$ python -q
>>> import numpy as np
>>> import numpy.linalg as la
>>> np.set_printoptions(precision=2, suppress=True, linewidth=200)
>>> rd = lambda a: np.round(a, 2) + 0
>>> E = np.loadtxt("arr.csv", delimiter=",")
>>> E
array([[ -8.,  -3.,  -9.,   9.],
       [-24.,  -9., -27.,  27.],
       [-16.,  -6., -18.,  18.]])
>>> # null space of dimension 3
>>> rk = la.matrix_rank(E)
>>> rk
np.int64(1)
>>> N = la.svd(E)[2][rk:].T
>>> rd(E @ N)
array([[0., 0., 0.],
       [0., 0., 0.],
       [0., 0., 0.]])
>>> rd(N @ N.T)
array([[ 0.73, -0.1 , -0.31,  0.31],
       [-0.1 ,  0.96, -0.11,  0.11],
       [-0.31, -0.11,  0.66,  0.34],
       [ 0.31,  0.11,  0.34,  0.66]])
>>> [int(la.matrix_rank(E[:i])) for i in range(1, len(E) + 1)]
[1, 1, 1]
>>> [int(la.matrix_rank(E[:, :j + 1])) for j in range(4)]
[1, 1, 1, 1]
>>> np.abs(np.diag(la.qr(E)[1])) > 1e-9
array([ True, False, False])
>>> rd(E @ la.pinv(E) @ E)
array([[ -8.,  -3.,  -9.,   9.],
       [-24.,  -9., -27.,  27.],
       [-16.,  -6., -18.,  18.]])
>>> np.allclose(E[:-1].T @ la.lstsq(E[:-1].T, E[-1])[0], E[-1])
True
>>> np.unique(E.round(6), axis=0).shape
(3, 4)
>>> la.lstsq(E[:-1].T, E[-1])[2]
np.int32(1)
>>> left, sig, VT = la.svd(E)
>>> evecs = VT[:(sig > 1e-8).sum()]
>>> rng = np.random.default_rng(472923)
>>> x0 = E[0] + -3 * E[2] + rng.integers(2) * np.eye(4)[2]
>>> x0
array([ 40.,  15.,  45., -45.])
>>> np.allclose(evecs.T @ evecs @ x0, x0)
True
>>> rd(np.diag(evecs.T @ evecs))
array([0.27, 0.04, 0.34, 0.34])
>>> mat = np.loadtxt("sample8.csv", delimiter=",")
>>> mat
array([[ -7.17,  -6.69,  14.62],
       [ 30.25, -21.54,  12.63],
       [ -6.14,  -1.89,   3.39],
       [ 14.49,  -6.12,  15.91],
       [ -2.99,   3.51,  -1.  ],
       [-12.09,   7.44,   6.59],
       [ 12.2 ,  25.31,  11.85],
       [-38.46,  15.11,  18.55],
       [  4.61,  21.45,  -6.69],
       [-23.48,  -0.08, -23.69],
       [ 40.07,   6.05,  44.28],
       [  7.42,  -4.2 ,  18.56],
       [-38.87,  -4.56,  17.98],
       [ 26.98,  -1.6 , -10.87],
       [ 34.93, -12.01, -13.44],
       [-19.54,  -4.56, -16.03],
       [  6.09, -19.77,  -8.05],
       [-45.45, -26.17, -20.21],
       [-10.06,   8.92,  34.31],
       [-10.37,   6.17,   1.14],
       [ 50.46,  -8.4 ,  -9.56],
       [  6.93, -24.87, -24.41],
       [ 18.71,  19.69,   7.44],
       [ 25.59, -15.6 ,  -7.15],
       [  2.62, -25.13,  27.59],
       [ 15.26,  11.22,   2.11]])
>>> cov = np.cov(mat, rowvar=False)
>>> np.argsort(-mat.std(axis=0).round(6), kind="stable")
array([0, 2, 1])
>>> rd(np.polyfit(mat[:, 2], mat[:, 0], 1))
array([0.1, 2.8])
>>> left, sig, VT = la.svd(mat, full_matrices=False)
>>> (sig > 1e-8).sum()
np.int64(3)
>>> rd(sig)
array([124.03,  94.17,  67.8 ])
>>> rd(left.T @ left)
array([[1., 0., 0.],
       [0., 1., 0.],
       [0., 0., 1.]])
>>> B = np.array([[0, -2, 1], [1, 0, 2], [-2, 0, 0], [0, 2, -2]])
>>> W2 = np.array([[3, -3, 3, -2], [-1, -2, 2, -1], [0, 1, 3, 2]])
>>> X = B @ W2
>>> X
array([[ 2,  5, -1,  4],
       [ 3, -1,  9,  2],
       [-6,  6, -6,  4],
       [-2, -6, -2, -6]])
>>> [round(float(x), 2) for x in la.svd(X, compute_uv=False)[:3]]
[13.95, 11.66, 3.79]
>>> la.matrix_rank(X, rtol=0.1)
np.int64(3)
>>> np.argsort(-la.norm(X, axis=0).round(6), kind="stable")[:3]
array([2, 1, 3])
>>> f = np.array([0, 1, 0])
>>> r1 = np.array([-1, -1, 1, 0])
>>> J = np.outer(f, r1)
>>> J
array([[ 0,  0,  0,  0],
       [-1, -1,  1,  0],
       [ 0,  0,  0,  0]])
>>> f = np.array([-2, 6, -6])
>>> np.correlate(J[2], J[1], "full")
array([0, 0, 0, 0, 0, 0, 0])
>>> np.polyval(f, J[2])
array([-6, -6, -6, -6])
>>> np.array([np.convolve(row, f, "same") for row in J])
array([[ 0,  0,  0,  0],
       [-4, -2, 12, -6],
       [ 0,  0,  0,  0]])
>>> np.abs(np.diag(la.qr(J)[1])) > 1e-9
array([ True, False, False])
>>> np.unique(J.round(6), axis=0).shape
(2, 4)
>>> np.argsort(-la.norm(J, axis=0).round(6), kind="stable")[:3]
array([0, 1, 2])
>>> la.cond(J) > 100
np.True_
>>> rd(la.norm(J, 2) / la.norm(J))
np.float64(1.0)
>>> la.matrix_rank(J, rtol=0.1)
np.int64(1)
>>> left, sig, VT = la.svd(J)
>>> np.argmax(sig[:-1] / (sig[1:] + 1e-6)) + 1
np.int64(1)
>>> B = left[:, :1] @ np.diag(sig[:1]) @ VT[:1]
>>> rd(la.norm(J - B, 2)), sig[1]
(np.float64(0.0), np.float64(0.0))
>>> la.matrix_rank(J, rtol=0.05)
np.int64(1)
>>> data = np.load("m.npy")
>>> data
array([[4, 2],
       [2, 1]])
>>> ev, evecs = la.eigh(data)
>>> x0 = np.array([4, 2])
>>> evecs * np.abs(ev) @ evecs.T
array([[4., 2.],
       [2., 1.]])
>>> ev, evecs = la.eigh(data)
>>> np.abs(evecs[:, -1]).round(6).argmax()
np.int64(0)
>>> ev.sum(), np.trace(data)
(np.float64(5.0), np.int64(5))
>>> rd(la.eigvalsh(data + 2 * np.eye(2)))
array([2., 7.])
>>> rd(np.abs(evecs[:, -1]))
array([0.89, 0.45])
>>> ev
array([0., 5.])
>>> rd(la.eigvalsh(data @ data))
array([ 0., 25.])
>>> rd(evecs.T @ data @ evecs)
array([[0., 0.],
       [0., 5.]])
>>> B = data / la.norm(data, axis=1, keepdims=True)
>>> cov = B @ B.T
>>> np.argwhere(np.triu(np.abs(cov) > 0.95, 1))
array([[0, 1]])
>>> (np.abs(cov) > 0.9).astype(int)
array([[1, 1],
       [1, 1]])
>>> rd(np.degrees(np.arccos(np.clip(cov[1, 0], -1, 1))))
np.float64(0.0)
>>> rd(la.norm(B, axis=1))
array([1., 1.])
>>> (cov - 2 * np.eye(2)).round(6).argmax(axis=1)
array([1, 0])
>>> data.reshape(-1, 2)
array([[4, 2],
       [2, 1]])
>>> T = data.reshape(2, 2, -1)
>>> np.einsum("ihd,jhd->hij", T, T).shape
(2, 2, 2)
>>> np.swapaxes(T, 1, 2)[1]
array([[2, 1]])
>>> T.shape
(2, 2, 1)
>>> T.sum(axis=1)
array([[6],
       [3]])
>>> m1 = np.load("a.npy")
>>> m1
array([[3, 3],
       [5, 5]])
>>> # rows and columns are dependent
>>> rk = la.matrix_rank(J)
>>> rk
np.int64(1)
>>> N = la.svd(J)[2][rk:].T
>>> la.matrix_rank(J.T @ J), la.matrix_rank(J @ J.T)
(np.int64(1), np.int64(1))
>>> np.allclose(J @ N, 0)
True
>>> rd(N @ N.T)
array([[ 0.67, -0.33,  0.33,  0.  ],
       [-0.33,  0.67,  0.33,  0.  ],
       [ 0.33,  0.33,  0.67,  0.  ],
       [ 0.  ,  0.  ,  0.  ,  1.  ]])
>>> [int(la.matrix_rank(np.delete(J, i, axis=0))) for i in range(3)]
[1, 0, 1]
>>> rd(m1 @ la.pinv(m1) @ m1)
array([[3., 3.],
       [5., 5.]])
>>> np.abs(np.diag(la.qr(m1)[1])) > 1e-9
array([ True, False])
>>> la.lstsq(m1[:-1].T, m1[-1])[2]
np.int32(1)
>>> rd(np.trace(la.pinv(m1) @ m1))
np.float64(1.0)
>>> rd(la.norm(m1, 1)), rd(la.norm(m1, np.inf))
(np.float64(8.0), np.float64(10.0))
>>> rd(la.norm(m1, axis=0))
array([5.83, 5.83])
>>> rd(la.norm(m1, axis=1))
array([4.24, 7.07])
>>> rd(la.norm(m1, 2))
np.float64(8.25)
>>> rd(la.norm(m1[1] - m1[0]))
np.float64(2.83)
>>> m1[1] @ m1[0]
np.int64(30)
>>> rd(la.norm(m1[1], 1)), rd(la.norm(m1[1], np.inf))
(np.float64(10.0), np.float64(5.0))
>>> la.norm(m1, axis=1).argmax()
np.int64(1)
>>> left, sig, VT = la.svd(m1)
>>> rd(sig)
array([8.25, 0.  ])
>>> np.argmax(sig[:-1] / (sig[1:] + 1e-6)) + 1
np.int64(1)
>>> B = left[:, :1] @ np.diag(sig[:1]) @ VT[:1]
>>> rd(np.abs(m1 - B).max())
np.float64(0.0)
>>> la.matrix_rank(B)
np.int64(1)
>>> rd(la.norm(m1 - B) / la.norm(m1))
np.float64(0.0)
>>> la.matrix_rank(m1, rtol=0.05)
np.int64(1)
>>> feats = np.load("case14.npy")
>>> rd(feats)
array([[0.02, 0.1 , 0.1 ],
       [0.1 , 0.49, 0.49],
       [0.1 , 0.49, 0.49]])
>>> ev, evecs = la.eigh(feats)
>>> rd(np.abs(evecs[:, -1]))
array([0.14, 0.7 , 0.7 ])
>>> rd(la.eigvalsh(feats @ feats))
array([0., 0., 1.])
>>> rd(la.eigvalsh(feats + -2 * np.eye(3)))
array([-2., -2., -1.])
>>> rd(la.svd(feats, compute_uv=False))
array([1., 0., 0.])
>>> np.abs(evecs[:, -1]).round(6).argmax()
np.int64(1)
>>> idx = rng.permutation(2)
>>> idx
array([1, 0])
>>> B = m1[idx][:, idx]
>>> np.trace(B)
np.int64(8)
>>> B
array([[5, 5],
       [3, 3]])
>>> np.allclose(B, m1)
False
>>> rd(la.det(B)), rd(la.det(m1[idx]))
(np.float64(0.0), np.float64(0.0))
>>> np.diag(B)
array([5, 3])
>>> left, sig, VT = la.svd(feats, full_matrices=False)
>>> left.shape, sig.shape, VT.shape
((3, 3), (3,), (3, 3))
>>> rd(np.sqrt((sig ** 2).sum())), rd(la.norm(feats))
(np.float64(1.0), np.float64(1.0))
>>> rd(np.abs(VT[0]))
array([0.14, 0.7 , 0.7 ])
>>> np.abs(left[:, 0]).round(6).argmax()
np.int64(1)
>>> rd(sig)
array([1., 0., 0.])
>>> rd(left.T @ feats @ VT.T)
array([[1., 0., 0.],
       [0., 0., 0.],
       [0., 0., 0.]])
>>> np.cumsum(sig ** 2) / np.sum(sig ** 2)
array([1., 1., 1.])
>>> M = np.load("w.npy")
>>> M
array([[1.  , 0.9 , 0.81],
       [0.9 , 1.  , 0.9 ],
       [0.81, 0.9 , 1.  ]])
>>> x0 = np.ones(3)
>>> for _ in range(7):
...     x0 = M @ x0
...     x0 /= la.norm(x0)
...     print(round(x0 @ M @ x0, 2))
... 
2.74
2.74
2.74
2.74
2.74
2.74
2.74
>>> rd(x0)
array([0.57, 0.59, 0.57])
